% ipython --no-banner

In [1]: import numpy as np

In [2]: from numpy import linalg as LA

In [3]: np.set_printoptions(precision=2, suppress=True, linewidth=140)

In [4]: def rnd(a):
   ...:     return np.round(a, 2) + 0
   ...: 

In [5]: data = np.load("mat.npy")

In [6]: print(data)
[[ -1   0   1   2   3   4   5   6   7   8   9  10  11]
 [ 12  13  14  15  16  17  18  19  20  21  22  23  24]
 [ 25  26  27  28  29  30  31  32  33  34  35  36  37]
 [ 38  39  40  41  42  43  44  45  46  47  48  49  50]
 [ 51  52  53  54  55  56  57  58  59  60  61  62  63]
 [ 64  65  66  67  68  69  70  71  72  73  74  75  76]
 [ 77  78  79  80  81  82  83  84  85  86  87  88  89]
 [ 90  91  92  93  94  95  96  97  98  99 100 101 102]
 [103 104 105 106 107 108 109 110 111 112 113 114 115]
 [116 117 118 119 120 121 122 123 124 125 126 127 128]
 [129 130 131 132 133 134 135 136 137 138 139 140 141]
 [142 143 144 145 146 147 148 149 150 151 152 153 154]
 [155 156 157 158 159 160 161 162 163 164 165 166 167]]

In [7]: # rank 2

In [8]: print(rnd(np.abs(LA.eigvals(data)).max()))
1106.79

In [9]: print(np.allclose(data @ data.T, data.T @ data))
False

In [10]: print(np.trace(data))
1079

In [11]: print(rnd(np.sort(np.abs(LA.eigvals(data)))))
[   0.      0.      0.      0.      0.      0.      0.      0.      0.      0.      0.     27.79 1106.79]

In [12]: print(np.allclose(data, data.T))
False

In [13]: X = np.load("x.npy")

In [14]: print(X)
[[4.06 8.02 5.  ]
 [3.99 8.   5.04]
 [3.96 8.12 4.98]
 [4.05 8.07 5.1 ]
 [4.   7.98 4.97]
 [4.04 7.99 5.05]
 [3.93 7.99 4.98]
 [3.94 8.   5.03]
 [3.98 8.06 5.01]
 [9.08 0.99 7.94]
 [9.03 0.94 8.01]
 [9.07 1.07 8.03]
 [9.09 1.06 8.04]
 [8.97 1.06 7.98]
 [8.96 0.96 8.07]
 [8.92 0.99 7.95]
 [8.97 1.05 8.01]
 [9.02 0.93 8.05]]

In [15]: print(np.abs(np.diag(LA.qr(data)[1])) > 1e-9)
[ True  True False False False False False False False False False False False]

In [16]: Y = X / LA.norm(X, axis=1, keepdims=True)

In [17]: G = Y @ Y.T

In [18]: print(rnd(LA.norm(Y, axis=1)))
[1. 1. 1. 1. 1. 1. 1. 1. 1. 1. 1. 1. 1. 1. 1. 1. 1. 1.]

In [19]: x0 = np.array([0, 0, -1])

In [20]: print(X @ x0)
[-5.   -5.04 -4.98 -5.1  -4.97 -5.05 -4.98 -5.03 -5.01 -7.94 -8.01 -8.03 -8.04 -7.98 -8.07 -7.95 -8.01 -8.05]

In [21]: print(np.einsum("ij,j->i", X, x0))
[-5.   -5.04 -4.98 -5.1  -4.97 -5.05 -4.98 -5.03 -5.01 -7.94 -8.01 -8.03 -8.04 -7.98 -8.07 -7.95 -8.01 -8.05]

In [22]: print((X * x0).sum(axis=1))
[-5.   -5.04 -4.98 -5.1  -4.97 -5.05 -4.98 -5.03 -5.01 -7.94 -8.01 -8.03 -8.04 -7.98 -8.07 -7.95 -8.01 -8.05]

In [23]: print(X @ np.eye(3)[1])
[8.02 8.   8.12 8.07 7.98 7.99 7.99 8.   8.06 0.99 0.94 1.07 1.06 1.06 0.96 0.99 1.05 0.93]

In [24]: A = np.loadtxt("block3.csv", delimiter=",")

In [25]: print(A)
[[ 0.88  2.91 -0.22  1.76  2.41]
 [ 1.23  3.21 -0.25 -1.55  3.57]
 [ 2.    2.9   0.28  0.7   1.28]
 [-0.86 -0.41 -0.37 -2.01  0.8 ]
 [-0.86  1.61 -1.12  0.53  1.33]
 [ 1.84  2.87 -0.59  1.15  2.83]
 [-1.86 -3.87  0.05  0.42 -1.98]
 [-0.72 -1.85  0.79 -3.57 -0.03]]

In [26]: Y = np.c_[A[:, :4] @ np.array([[-1, 1, 3, -1], [-2, 2, -2, 3], [-2, -2, -2, -1], [0, 0, 1, 2]]), np.array([-1, -2, 0, 0, 0, 3, 3, -3])]

In [27]: print(rnd(Y))
[[ -6.26   7.14  -0.98  11.59  -1.  ]
 [ -7.15   8.15  -3.78   5.55  -2.  ]
 [ -8.36   7.24   0.34   7.82   0.  ]
 [  2.42  -0.94  -3.03  -4.02   0.  ]
 [ -0.12   4.6   -3.03   7.87   0.  ]
 [ -6.4    8.76   2.11   9.66   3.  ]
 [  9.5   -9.7    2.48  -8.96   3.  ]
 [  2.84  -6.    -3.61 -12.76  -3.  ]]

In [28]: print(rnd(LA.norm(LA.qr(A)[0].T @ Y, axis=0) ** 2 / ((Y ** 2).sum(axis=0) + 1e-12)))
[1.   1.   1.   1.   0.94]

In [29]: print(rnd(LA.lstsq(A, Y[:, 0])[0]))
[-1. -2. -2.  0.  0.]

In [30]: x0 = np.array([3, 3, 2, 0, 2])

In [31]: rhs = A @ x0

In [32]: c, lr = np.zeros(5), 1 / LA.norm(A, 2) ** 2

In [33]: for i in range(300):
    ...:     c -= lr * A.T @ (A @ c - rhs)
    ...:     if i % 50 == 0: print(i, round(LA.norm(A @ c - rhs), 2))
    ...: 
0 6.46
50 0.7
100 0.48
150 0.37
200 0.3
250 0.25

In [34]: print(rnd(c))
[ 3.15  2.95  1.73 -0.05  1.95]

In [35]: print(rnd(LA.cond(A)))
15.97

In [36]: mat = np.loadtxt("w.csv", delimiter=",")

In [37]: print(mat)
[[-1.3  0.5  0.4 -0.5  0.5  1.7 -1.8  1.  -0.4 -0.4  0.6  0.5]
 [ 0.   1.  10.  18.  -6.  16.   4.  -6.  -3.  -4.   5.  -6. ]
 [ 1.   0.   0.4 -0.9 -1.5  0.1 -0.4  0.3  0.3 -0.9 -1.5 -0.6]
 [ 0.1  0.5  1.4  0.4  0.6 -0.6 -0.8 -1.5 -0.8  0.7  0.2  0.7]
 [ 0.2  1.6 -1.6 -0.1 -2.3  1.3  0.1 -1.  -0.6 -0.2 -0.6 -1.2]
 [-1.6 -0.2 -2.1  1.5  0.7  0.7  0.1 -1.4 -1.1  1.1  0.4 -0.1]
 [-0.6  0.7  0.2  0.6 -1.1 -0.5  2.5  0.3 -0.6  1.9  0.2 -1.1]
 [ 0.7  1.  -0.9 -0.1  0.9  1.1  0.2  0.1 -0.5  0.  -1.8  0.8]
 [-0.3  0.7  0.2 -1.4 -0.6  0.  -0.1  0.8 -0.7 -0.8 -1.4  0. ]
 [ 0.1 -0.3  0.4  0.5 -0.4 -1.3 -1.1 -0.7 -0.2 -0.5 -2.2 -0.3]
 [-1.   2.   1.9 -0.4  0.5  0.   0.9 -1.  -0.2  1.4 -0.4 -0.1]
 [-1.4 -1.2  0.   1.5  1.2 -1.6 -1.1  0.7  0.8  0.4  0.2  0.4]
 [-0.9  1.5 -1.5  0.6  0.4  0.4 -0.4  0.   1.2  0.5 -1.6 -1. ]
 [ 0.1 -0.9  1.2 -0.2  0.8  0.4 -0.2 -0.1 -1.   1.8  0.8  0.1]
 [ 1.2 -0.7  0.8 -0.6 -0.5 -0.3  0.2 -0.4  0.6  0.   0.1  2.2]
 [ 0.6  0.6  0.8  2.3  1.   0.2  1.6 -0.9 -1.8  0.   0.2  1.3]
 [-1.6 -0.1  0.2 -0.2 -1.3  1.7  0.   1.6 -0.2 -0.8  0.9 -1.2]
 [ 1.4  0.5 -0.3 -1.8  1.   0.   0.2  0.7  0.2 -0.3  1.7 -0.4]]

In [38]: # row 1 dominates

In [39]: r0 = np.array([0, 2])

In [40]: print(np.polyval(r0, mat[6]))
[2. 2. 2. 2. 2. 2. 2. 2. 2. 2. 2. 2.]

In [41]: print(np.convolve(mat[6], r0))
[ 0.  -1.2  1.4  0.4  1.2 -2.2 -1.   5.   0.6 -1.2  3.8  0.4 -2.2]

In [42]: Q, Rm = LA.qr(mat)

In [43]: print(np.trace(Q @ Q.T))
12.0

In [44]: print(np.allclose(Rm.T @ Rm, mat.T @ mat))
True

In [45]: print(Q.shape, Rm.shape)
(18, 12) (12, 12)

In [46]: print(rnd(abs(Rm[0, 0])), rnd(LA.norm(mat[:, 0])))
4.04 4.04

In [47]: print(rnd(np.abs(np.diag(Rm))))
[ 4.04  3.96 10.68  8.44  4.56  4.6   3.49  2.67  2.62  2.23  3.26  2.63]

In [48]: x0 = np.array([3, 3, 2, 3, 2, 3, 2, 1, 3, 3, 1, 1])

In [49]: rhs = mat @ x0

In [50]: c, lr = np.zeros(12), 1 / LA.norm(mat, 2) ** 2

In [51]: for i in range(50):
    ...:     c -= lr * mat.T @ (mat @ c - rhs)
    ...:     if i % 10 == 0: print(i, round(LA.norm(mat @ c - rhs), 2))
    ...: 
0 24.63
10 19.94
20 16.83
30 14.64
40 13.02

In [52]: print(rnd(LA.cond(mat)))
27.18

In [53]: M = np.load("dump.npy")

In [54]: print(rnd(M))
[[ 0.23 -0.85  0.27  1.57 -0.46  0.   -0.69]
 [ 0.12 -0.04  0.67 -0.46 -0.45  1.72 -0.41]
 [ 0.12  0.84  0.64  0.95  0.1   0.36  1.35]
 [ 0.7   1.29 -0.18  0.35  0.71  0.07 -1.09]
 [-0.47 -0.37 -1.31  0.46  0.86  0.95  0.25]
 [-1.76  0.67  0.18  0.28 -0.33 -0.06 -0.5 ]
 [-0.35 -0.58  1.13 -0.09  1.49 -0.11 -0.16]]

In [55]: def softmax(z):
    ...:     e = np.exp(z - z.max(axis=-1, keepdims=True))
    ...:     return e / e.sum(axis=-1, keepdims=True)
    ...: 

In [56]: print(rnd(softmax(10 * M[4])))
[0.   0.   0.   0.01 0.3  0.69 0.  ]

In [57]: print(rnd(softmax(M).sum(axis=1)))
[1. 1. 1. 1. 1. 1. 1.]

In [58]: att = M @ M.T / np.sqrt(7)

In [59]: print(rnd(softmax(att)))
[[0.43 0.09 0.09 0.09 0.09 0.09 0.09]
 [0.09 0.43 0.09 0.09 0.09 0.09 0.09]
 [0.09 0.09 0.43 0.09 0.09 0.09 0.09]
 [0.09 0.09 0.09 0.43 0.09 0.09 0.09]
 [0.09 0.09 0.09 0.09 0.43 0.09 0.09]
 [0.09 0.09 0.09 0.09 0.09 0.43 0.09]
 [0.09 0.09 0.09 0.09 0.09 0.09 0.43]]

In [60]: print(rnd(softmax(att)[4] @ M))
[-0.29 -0.03 -0.31  0.44  0.47  0.6  -0.04]

In [61]: W0 = np.array([[1, -1, 1, -1],
    ...:     [1, 0, 0, 0],
    ...:     [1, 1, 1, 1],
    ...:     [1, 2, 4, 8],
    ...:     [1, 3, 9, 27],
    ...:     [1, 4, 16, 64],
    ...:     [1, 5, 25, 125],
    ...:     [1, 6, 36, 216]])

In [62]: # column 3 is much longer than the rest

In [63]: left, s, vt = LA.svd(W0)

In [64]: print(rnd(s))
[263.57   8.53   1.75   1.47]

In [65]: Y = left[:, :1] @ np.diag(s[:1]) @ vt[:1]

In [66]: print(LA.matrix_rank(W0, rtol=0.05))
1

In [67]: print(LA.matrix_rank(Y))
1

In [68]: Q, V = LA.qr(mat[:, :1])[0], LA.qr(mat[:, 1:])[0]

In [69]: s = LA.svd(Q.T @ V, compute_uv=False)

In [70]: print(rnd(LA.norm(Q @ Q.T - V @ V.T, 2)))
1.0

In [71]: K = np.loadtxt("run9.csv", delimiter=",")

In [72]: print(K)
[[162.  65. 154.  30.  77.  68. 158.  99. 152.  21.]
 [ 65.  82.  86.  61.  93. 111.  92.  72.  67.  14.]
 [154.  86. 171.  43.  96. 100. 179. 118. 155.  19.]
 [ 30.  61.  43.  53.  73.  86.  47.  43.  31.  12.]
 [ 77.  93.  96.  73. 111. 125. 103.  82.  79.  20.]
 [ 68. 111. 100.  86. 125. 154. 108.  89.  72.  17.]
 [158.  92. 179.  47. 103. 108. 188. 125. 161.  20.]
 [ 99.  72. 118.  43.  82.  89. 125.  87. 103.  15.]
 [152.  67. 155.  31.  79.  72. 161. 103. 149.  20.]
 [ 21.  14.  19.  12.  20.  17.  20.  15.  20.   6.]]

In [73]: print(np.allclose(K[:-1].T @ LA.lstsq(K[:-1].T, K[-1])[0], K[-1]))
True

In [74]: print(rnd(K @ LA.pinv(K) @ K))
[[162.  65. 154.  30.  77.  68. 158.  99. 152.  21.]
 [ 65.  82.  86.  61.  93. 111.  92.  72.  67.  14.]
 [154.  86. 171.  43.  96. 100. 179. 118. 155.  19.]
 [ 30.  61.  43.  53.  73.  86.  47.  43.  31.  12.]
 [ 77.  93.  96.  73. 111. 125. 103.  82.  79.  20.]
 [ 68. 111. 100.  86. 125. 154. 108.  89.  72.  17.]
 [158.  92. 179.  47. 103. 108. 188. 125. 161.  20.]
 [ 99.  72. 118.  43.  82.  89. 125.  87. 103.  15.]
 [152.  67. 155.  31.  79.  72. 161. 103. 149.  20.]
 [ 21.  14.  19.  12.  20.  17.  20.  15.  20.   6.]]

In [75]: G = K.T @ K

In [76]: print(G)
[[123948.  77785. 136277.  45153.  89360.  93484. 142798.  96880. 123461.  18105.]
 [ 77785.  61369.  90034.  39883.  70491.  77493.  95005.  67490.  78425.  12970.]
 [136277.  90034. 151769.  53626. 103305. 109533. 159299. 109128. 136240.  20387.]
 [ 45153.  39883.  53626.  27167.  45889.  51377.  56789.  41344.  45769.   8136.]
 [ 89360.  70491. 103305.  45889.  81043.  89012. 109003.  77459.  90047.  14954.]
 [ 93484.  77493. 109533.  51377.  89012.  98740. 115766.  83092.  94525.  16069.]
 [142798.  95005. 159299.  56789. 109003. 115766. 167241. 114725. 142827.  21442.]
 [ 96880.  67490. 109128.  41344.  77459.  83092. 114725.  79431.  97114.  14953.]
 [123461.  78425. 136240.  45769.  90047.  94525. 142827.  97114. 123135.  18116.]
 [ 18105.  12970.  20387.   8136.  14954.  16069.  21442.  14953.  18116.   2892.]]

In [77]: print(rnd(LA.eigvalsh(G)[::-1]))
[876511.43  39720.2     469.63     33.73      0.        0.        0.        0.        0.        0.  ]

In [78]: Xs = X - X.mean(axis=0)

In [79]: left, s, vt = LA.svd(Xs, full_matrices=False)

In [80]: print(np.abs(left[:, 0]).argmax())
2

In [81]: print(LA.matrix_rank(Xs))
3

In [82]: print(rnd(vt[0] * np.sign(vt[0, np.abs(vt[0]).argmax()])))
[-0.55  0.77 -0.33]

In [83]: print(rnd(np.abs(vt[-1])))
[0.4  0.1  0.91]

In [84]: print(np.abs(vt[0]).argmax())
1

In [85]: print(np.searchsorted(np.cumsum(s ** 2) / (s ** 2).sum(), 0.9) + 1)
1

In [86]: rng = np.random.default_rng(847661)

In [87]: arr = np.eye(8, dtype=int)[rng.permutation(8)] * np.array([4, 4, 0, 3, 4, 4, 2, 4])

In [88]: print(arr)
[[0 4 0 0 0 0 0 0]
 [0 0 0 0 0 0 0 4]
 [0 0 0 0 4 0 0 0]
 [4 0 0 0 0 0 0 0]
 [0 0 0 0 0 0 0 0]
 [0 0 0 3 0 0 0 0]
 [0 0 0 0 0 4 0 0]
 [0 0 0 0 0 0 2 0]]

In [89]: # rank 7

In [90]: rk = LA.matrix_rank(arr)

In [91]: print(rk)
7

In [92]: null = LA.svd(arr)[2][rk:].T

In [93]: print(np.allclose(arr @ null, 0))
True

In [94]: print(null @ null.T)
[[0. 0. 0. 0. 0. 0. 0. 0.]
 [0. 0. 0. 0. 0. 0. 0. 0.]
 [0. 0. 1. 0. 0. 0. 0. 0.]
 [0. 0. 0. 0. 0. 0. 0. 0.]
 [0. 0. 0. 0. 0. 0. 0. 0.]
 [0. 0. 0. 0. 0. 0. 0. 0.]
 [0. 0. 0. 0. 0. 0. 0. 0.]
 [0. 0. 0. 0. 0. 0. 0. 0.]]

In [95]: print(null.shape)
(8, 1)

In [96]: print(LA.matrix_rank(arr.T @ arr), LA.matrix_rank(arr @ arr.T))
7 7

In [97]: print([int(LA.matrix_rank(arr[:i])) for i in range(1, len(arr) + 1)])
[1, 2, 3, 4, 4, 5, 6, 7]

In [98]: print(arr @ null)
[[0.]
 [0.]
 [0.]
 [0.]
 [0.]
 [0.]
 [0.]
 [0.]]

In [99]: print([int(LA.matrix_rank(arr[:, :j + 1])) for j in range(8)])
[1, 2, 2, 3, 4, 5, 6, 7]

In [100]: left, s, vt = LA.svd(arr)

In [101]: V = vt[:(s > 1e-8).sum()]

In [102]: x0 = arr[6] + 2 * arr[4] + rng.integers(2) * np.eye(8)[7]

In [103]: print(x0)
[0. 0. 0. 0. 0. 4. 0. 0.]

In [104]: print(V.T @ V)
[[1. 0. 0. 0. 0. 0. 0. 0.]
 [0. 1. 0. 0. 0. 0. 0. 0.]
 [0. 0. 0. 0. 0. 0. 0. 0.]
 [0. 0. 0. 1. 0. 0. 0. 0.]
 [0. 0. 0. 0. 1. 0. 0. 0.]
 [0. 0. 0. 0. 0. 1. 0. 0.]
 [0. 0. 0. 0. 0. 0. 1. 0.]
 [0. 0. 0. 0. 0. 0. 0. 1.]]

In [105]: print(np.diag(V.T @ V))
[1. 1. 0. 1. 1. 1. 1. 1.]

In [106]: print(np.allclose(V.T @ V @ x0, x0))
True

In [107]: print(rnd(LA.norm(x0 - V.T @ V @ x0)))
0.0
